% ipython --no-banner

In [1]: import numpy as np

In [2]: np.set_printoptions(precision=4, suppress=True, linewidth=100)

In [3]: def rd(a):
   ...:     return np.round(a, 4) + 0
   ...: 

In [4]: feats = np.loadtxt("sample13.csv", delimiter=",")

In [5]: feats
Out[5]: 
array([[ 7.,  4., -4.,  6.,  0., -6.],
       [ 4.,  7., -4.,  6.,  0., -6.],
       [-4., -4.,  7., -6.,  0.,  6.],
       [ 6.,  6., -6., 12.,  0., -9.],
       [ 0.,  0.,  0.,  0.,  3.,  0.],
       [-6., -6.,  6., -9.,  0., 12.]])

In [6]: feats @ feats
Out[6]: 
array([[ 153.,  144., -144.,  216.,    0., -216.],
       [ 144.,  153., -144.,  216.,    0., -216.],
       [-144., -144.,  153., -216.,    0.,  216.],
       [ 216.,  216., -216.,  333.,    0., -324.],
       [   0.,    0.,    0.,    0.,    9.,    0.],
       [-216., -216.,  216., -324.,    0.,  333.]])

In [7]: rd(np.linalg.det(feats))
Out[7]: np.float64(8019.0)

In [8]: (np.linalg.matrix_power((feats != 0) + (feats.T != 0) + np.eye(6), 6) > 0).astype(int)
Out[8]: 
array([[1, 1, 1, 1, 0, 1],
       [1, 1, 1, 1, 0, 1],
       [1, 1, 1, 1, 0, 1],
       [1, 1, 1, 1, 0, 1],
       [0, 0, 0, 0, 1, 0],
       [1, 1, 1, 1, 0, 1]])

In [9]: np.flatnonzero(np.linalg.matrix_power((feats != 0) + (feats.T != 0) + np.eye(6), 6)[0])
Out[9]: array([0, 1, 2, 3, 5])

In [10]: rd(np.sort(np.linalg.eigvals(feats).real))
Out[10]: array([ 3.,  3.,  3.,  3.,  3., 33.])

In [11]: E = np.loadtxt("arr.csv", delimiter=",")

In [12]: E
Out[12]: 
array([[2., 2., 1., 1., 2., 1., 0., 1.],
       [1., 2., 2., 0., 0., 0., 1., 1.],
       [0., 1., 2., 0., 0., 2., 2., 0.],
       [1., 2., 1., 2., 1., 2., 0., 2.],
       [1., 2., 0., 1., 2., 1., 2., 0.],
       [2., 1., 0., 2., 0., 2., 1., 1.],
       [2., 2., 0., 2., 2., 1., 0., 1.],
       [0., 2., 1., 1., 2., 0., 0., 1.]])

In [13]: def softmax(z):
    ...:     e = np.exp(z - z.max(axis=-1, keepdims=True))
    ...:     return e / e.sum(axis=-1, keepdims=True)
    ...: 

In [14]: rd(softmax(E[2] + 4))
Out[14]: array([0.0346, 0.0941, 0.2558, 0.0346, 0.0346, 0.2558, 0.2558, 0.0346])

In [15]: rd(softmax(E[2]))
Out[15]: array([0.0346, 0.0941, 0.2558, 0.0346, 0.0346, 0.2558, 0.2558, 0.0346])

In [16]: scores = E @ E.T / np.sqrt(8)

In [17]: softmax(scores).round(6).argmax(axis=1)
Out[17]: array([0, 1, 2, 3, 4, 5, 6, 0])

In [18]: rng = np.random.default_rng(543)

In [19]: lab = rng.permutation(8)

In [20]: lab
Out[20]: array([6, 1, 4, 0, 5, 3, 7, 2])

In [21]: out = E[lab][:, lab]

In [22]: rd(np.linalg.det(out)), rd(np.linalg.det(E[lab]))
Out[22]: (np.float64(21.0), np.float64(21.0))

In [23]: np.allclose(out, E)
Out[23]: False

In [24]: O, vecs = np.linalg.qr(E[:, :6])[0], np.linalg.qr(E[:, 6:])[0]

In [25]: sig = np.linalg.svd(O.T @ vecs, compute_uv=False)

In [26]: rd(np.degrees(np.arccos(sig.clip(0, 1))))
Out[26]: array([ 3.4724, 26.2575])

In [27]: (sig > 0.9).sum()
Out[27]: np.int64(1)

In [28]: rd(sig)
Out[28]: array([0.9982, 0.8968])

In [29]: arr = np.array([[1.0, 0.2], [0.2, 1.0]])

In [30]: arr
Out[30]: 
array([[1. , 0.2],
       [0.2, 1. ]])

In [31]: evals, vecs = np.linalg.eig(arr)

In [32]: rd(arr @ vecs[:, 0] - evals[0] * vecs[:, 0])
Out[32]: array([0., 0.])

In [33]: rd(np.sort(np.linalg.eigvals(arr @ arr)))
Out[33]: array([0.64, 1.44])

In [34]: rd(np.prod(evals))
Out[34]: np.float64(0.96)

In [35]: rd(np.sort(np.linalg.eigvals(arr.T)))
Out[35]: array([0.8, 1.2])
